>>> import numpy as np
>>> np.set_printoptions(precision=3, suppress=True, linewidth=200)
>>> data = np.array([[-3, 0, 24, -12, -9],
...     [-3, 0, 24, -12, -9],
...     [-1, 0, 8, -4, -3],
...     [0, 0, 0, 0, 0]])
>>> th = np.radians(36)
>>> r_ = np.eye(5)
>>> r_[3, 3] = r_[1, 1] = np.cos(th)
>>> r_[3, 1], r_[1, 3] = -np.sin(th), np.sin(th)
>>> r_
array([[ 1.   ,  0.   ,  0.   ,  0.   ,  0.   ],
       [ 0.   ,  0.809,  0.   ,  0.588,  0.   ],
       [ 0.   ,  0.   ,  1.   ,  0.   ,  0.   ],
       [ 0.   , -0.588,  0.   ,  0.809,  0.   ],
       [ 0.   ,  0.   ,  0.   ,  0.   ,  1.   ]])
>>> A2 = data @ r_.T
>>> np.allclose(np.linalg.norm(data, axis=1), np.linalg.norm(A2, axis=1))
True
>>> print(round(float(np.linalg.det(r_)), 3), round(float(np.trace(r_)), 3))
1.0 4.618
>>> U, sig, vt = np.linalg.svd(data)
>>> evecs = vt[:(sig > 1e-8).sum()]
>>> rng = np.random.default_rng(878)
>>> vec = data[3] + 5 * data[0] + rng.integers(2) * np.eye(5)[1]
>>> vec
array([-15.,   1., 120., -60., -45.])
>>> np.round(np.linalg.norm(vec - evecs.T @ evecs @ vec), 3)
np.float64(1.0)
>>> np.allclose(evecs.T @ evecs @ vec, vec)
False
>>> np.linalg.cond(data) > 100
np.True_
>>> np.argsort(-np.linalg.norm(data, axis=0).round(6), kind="stable")[:3]
array([2, 3, 4])
>>> Q, _ = np.linalg.qr(np.array([[-1.1, 0.7, 2.2, 0.0],
...     [-0.8, -0.5, 2.4, -0.2],
...     [1.1, -1.8, -0.1, 0.9],
...     [2.2, 1.3, 0.9, 1.9]]))
>>> m1 = -1 * Q
>>> m1
array([[ 0.391, -0.325,  0.506,  0.697],
       [ 0.285,  0.189,  0.725, -0.598],
       [-0.391,  0.788,  0.271,  0.391],
       [-0.783, -0.488,  0.381, -0.064]])
>>> A2 = m1 + rng.integers(-2, 3, (4, 1)) @ rng.integers(-2, 3, (1, 4))
>>> A2
array([[ 0.391, -0.325,  0.506,  0.697],
       [ 4.285,  4.189, -3.275,  3.402],
       [ 1.609,  2.788, -1.729,  2.391],
       [-2.783, -2.488,  2.381, -2.064]])
>>> print(np.round(np.linalg.svd(A2 - m1, compute_uv=False), 3) + 0)
[9.798 0.    0.    0.   ]
>>> A2 - m1
array([[ 0.,  0.,  0.,  0.],
       [ 4.,  4., -4.,  4.],
       [ 2.,  2., -2.,  2.],
       [-2., -2.,  2., -2.]])
>>> np.abs(A2 - m1).sum(axis=1)
array([ 0., 16.,  8.,  8.])
>>> mat = np.load("x.npy")
>>> mat
array([[1.   , 0.2  , 0.04 , 0.008],
       [0.2  , 1.   , 0.2  , 0.04 ],
       [0.04 , 0.2  , 1.   , 0.2  ],
       [0.008, 0.04 , 0.2  , 1.   ]])
>>> lab = rng.permutation(4)
>>> lab
array([1, 3, 0, 2])
>>> A2 = mat[lab][:, lab]
>>> A2
array([[1.   , 0.04 , 0.2  , 0.2  ],
       [0.04 , 1.   , 0.008, 0.2  ],
       [0.2  , 0.008, 1.   , 0.04 ],
       [0.2  , 0.2  , 0.04 , 1.   ]])
>>> np.trace(A2)
np.float64(4.0)
>>> ev, evecs = np.linalg.eigh(A2)
>>> vec = np.array([3, 3, 2, 2])
>>> (np.sign(evecs[:, -1].round(6)) == np.sign(evecs[0, -1].round(6))).astype(int)
array([1, 1, 1, 1])
>>> round(float(vec @ A2 @ vec / (vec @ vec)), 3), np.round(ev[0], 3), np.round(ev[-1], 3)
(1.321, np.float64(0.709), np.float64(1.362))
>>> evecs * np.maximum(ev, 0) @ evecs.T
array([[1.   , 0.04 , 0.2  , 0.2  ],
       [0.04 , 1.   , 0.008, 0.2  ],
       [0.2  , 0.008, 1.   , 0.04 ],
       [0.2  , 0.2  , 0.04 , 1.   ]])
>>> evecs * np.sqrt(ev) @ evecs.T
array([[0.99 , 0.015, 0.1  , 0.1  ],
       [0.015, 0.995, 0.003, 0.1  ],
       [0.1  , 0.003, 0.995, 0.015],
       [0.1  , 0.1  , 0.015, 0.99 ]])
>>> np.linalg.matrix_rank(mat)
np.int64(4)
>>> print(np.diff(mat, axis=0))
[[-0.8    0.8    0.16   0.032]
 [-0.16  -0.8    0.8    0.16 ]
 [-0.032 -0.16  -0.8    0.8  ]]
>>> mat.mean(axis=0)
array([0.312, 0.36 , 0.36 , 0.312])
>>> np.unravel_index(np.abs(mat).argmax(), mat.shape)
(np.int64(0), np.int64(0))
>>> np.zeros(4, 4)
Traceback (most recent call last):
  File "<python-input-45>", line 1, in <module>
    np.zeros(4, 4)
    ~~~~~~~~^^^^^^
TypeError: Cannot interpret '4' as a data type
>>> M = np.loadtxt("a.csv", delimiter=",")
>>> M
array([[-2.998,  2.995, -2.994],
       [-1.01 , -2.996, -5.005],
       [-2.976,  2.021, -4.009],
       [ 1.   ,  3.037,  5.001]])
>>> A2 = M / np.sqrt((M ** 2).mean(axis=1, keepdims=True))
>>> M - M.mean(axis=1, keepdims=True)
array([[-1.999,  3.994, -1.995],
       [ 1.994,  0.008, -2.001],
       [-1.321,  3.676, -2.354],
       [-2.013,  0.024,  1.988]])
>>> print(np.linalg.norm(A2, axis=1))
[1.732 1.732 1.732 1.732]
>>> r0 = np.array([-1, -1, -1])
>>> print(np.convolve(M[3], r0))
[-1.    -4.037 -9.038 -8.038 -5.001]
>>> np.cross(M[3, :3], M[2, :3])
array([-22.282, -10.874,  11.059])
>>> np.polyval(r0, M[3])
array([ -3.   , -13.26 , -31.011])
>>> A = np.loadtxt("dump.csv", delimiter=",")
>>> A
array([[ 0.973,  0.133, -0.187],
       [ 0.133,  0.333,  0.933],
       [-0.187,  0.933, -0.307]])
>>> ev, evecs = np.linalg.eig(mat)
>>> np.sort(np.linalg.eigvals(mat.T))
array([0.709, 0.846, 1.083, 1.362])
>>> np.round(mat @ evecs[:, 0] - ev[0] * evecs[:, 0], 3) + 0
array([0., 0., 0., 0.])
>>> print(ev)
[1.362 1.083 0.846 0.709]
>>> vec = np.array([3, 1, 2])
>>> y = A @ vec
>>> beta, lr = np.zeros(3), 1 / np.linalg.norm(A, 2) ** 2
>>> for i in range(5):
...     beta -= lr * A.T @ (A @ beta - y)
...     if i % 1 == 0: print(i, round(np.linalg.norm(A @ beta - y), 3))
... 
0 0.0
1 0.0
2 0.0
3 0.0
4 0.0
>>> beta
array([3., 1., 2.])
>>> np.round(np.linalg.cond(A), 3)
np.float64(1.0)
>>> C = np.array([[-0.2, 1.8, 2.2]])
>>> feats = np.array([[-3],
...     [-2],
...     [-1],
...     [-1],
...     [-1],
...     [2],
...     [-1],
...     [0],
...     [-1],
...     [-2],
...     [1],
...     [1],
...     [-2],
...     [2],
...     [1],
...     [-3],
...     [0],
...     [0],
...     [0],
...     [-1],
...     [0],
...     [1],
...     [-3],
...     [-3],
...     [2],
...     [-3],
...     [-3],
...     [-1],
...     [-2]]) @ C + 0.02 * rng.normal(size=(29, 3))
>>> print(feats)
[[ 0.592 -5.388 -6.607]
 [ 0.413 -3.619 -4.4  ]
 [ 0.186 -1.795 -2.2  ]
 [ 0.162 -1.798 -2.234]
 [ 0.202 -1.799 -2.203]
 [-0.378  3.586  4.403]
 [ 0.196 -1.822 -2.208]
 [-0.008  0.019 -0.013]
 [ 0.17  -1.791 -2.191]
 [ 0.404 -3.598 -4.424]
 [-0.188  1.804  2.211]
 [-0.21   1.789  2.176]
 [ 0.385 -3.604 -4.404]
 [-0.376  3.6    4.407]
 [-0.173  1.82   2.243]
 [ 0.649 -5.404 -6.573]
 [-0.006 -0.006 -0.02 ]
 [-0.005 -0.007 -0.013]
 [ 0.001  0.004  0.007]
 [ 0.207 -1.817 -2.189]
 [ 0.014  0.021 -0.015]
 [-0.191  1.821  2.189]
 [ 0.545 -5.402 -6.612]
 [ 0.574 -5.382 -6.587]
 [-0.383  3.597  4.395]
 [ 0.59  -5.365 -6.615]
 [ 0.579 -5.404 -6.625]
 [ 0.203 -1.777 -2.215]
 [ 0.398 -3.597 -4.39 ]]
>>> lab = feats[:, 1] > np.median(feats[:, 1])
>>> r0 = feats[lab].mean(axis=0) - feats[~lab].mean(axis=0)
>>> ((feats - feats.mean(axis=0)) @ r0 > 0).astype(int)
array([0, 0, 0, 0, 0, 1, 0, 1, 0, 0, 1, 1, 0, 1, 1, 0, 1, 1, 1, 0, 1, 1, 0, 0, 1, 0, 0, 0, 0])
>>> print(lab.astype(int))
[0 0 0 0 0 1 0 1 1 0 1 1 0 1 1 0 1 1 1 0 1 1 0 0 1 0 0 1 0]
>>> round((((feats - feats.mean(axis=0)) @ r0 > 0) == lab).mean(), 3)
np.float64(0.931)
>>> A2 = np.c_[feats[:, :1] @ np.array([[3]]), np.array([-3, 3, -1, 2, -1, 2, -3, 2, -2, 3, 1, 0, 1, 3, 2, 2, -2, -3, 0, -2, 2, -2, -3, -1, -1, 0, -2, 3, -1])]
>>> A2
array([[ 1.777, -3.   ],
       [ 1.238,  3.   ],
       [ 0.559, -1.   ],
       [ 0.487,  2.   ],
       [ 0.605, -1.   ],
       [-1.133,  2.   ],
       [ 0.587, -3.   ],
       [-0.023,  2.   ],
       [ 0.509, -2.   ],
       [ 1.213,  3.   ],
       [-0.563,  1.   ],
       [-0.631,  0.   ],
       [ 1.156,  1.   ],
       [-1.128,  3.   ],
       [-0.52 ,  2.   ],
       [ 1.948,  2.   ],
       [-0.019, -2.   ],
       [-0.014, -3.   ],
       [ 0.003,  0.   ],
       [ 0.621, -2.   ],
       [ 0.042,  2.   ],
       [-0.573, -2.   ],
       [ 1.635, -3.   ],
       [ 1.722, -1.   ],
       [-1.15 , -1.   ],
       [ 1.77 ,  0.   ],
       [ 1.738, -2.   ],
       [ 0.61 ,  3.   ],
       [ 1.195, -1.   ]])
>>> print(np.linalg.matrix_rank(A2))
2
>>> np.linalg.matrix_rank(np.c_[feats, A2])
np.int64(4)
>>> w1 = np.array([[0, 0], [-2, -1]])
>>> beta = np.array([2, 0])
>>> act = np.maximum(A2 @ w1 + beta, 0)
>>> np.linalg.matrix_rank(act)
np.int64(2)
>>> (act > 0).astype(int)
array([[1, 1],
       [0, 0],
       [1, 1],
       [0, 0],
       [1, 1],
       [0, 0],
       [1, 1],
       [0, 0],
       [1, 1],
       [0, 0],
       [0, 0],
       [1, 0],
       [0, 0],
       [0, 0],
       [0, 0],
       [0, 0],
       [1, 1],
       [1, 1],
       [1, 0],
       [1, 1],
       [0, 0],
       [1, 1],
       [1, 1],
       [1, 1],
       [1, 1],
       [1, 0],
       [1, 1],
       [0, 0],
       [1, 1]])
>>> C = np.array([[1, 1, 2], [2, 3, 1]])
>>> w1 @ C
array([[ 0,  0,  0],
       [-4, -5, -5]])
>>> (act @ C).round(6).argmax(axis=1)
array([2, 0, 2, 0, 2, 0, 2, 0, 2, 0, 0, 2, 0, 0, 0, 0, 2, 2, 2, 2, 0, 2, 2, 2, 2, 2, 2, 0, 2])
>>> dist = np.linalg.norm(feats[:, None] - feats[None], axis=-1)
>>> dist.shape
(29, 29)
>>> (dist + 1e9 * np.eye(29)).round(6).argmin(axis=1)
array([25, 28,  4,  2,  2, 24, 19, 20,  2, 12, 21, 21, 28,  5, 10,  0, 17, 16, 17,  6,  7, 10, 26,  0,  5,  0,  0,  4, 12])
>>> print(np.linalg.matrix_rank(dist ** 2))
5
>>> print(np.unravel_index(dist.round(6).argmax(), dist.shape))
(np.int64(13), np.int64(26))
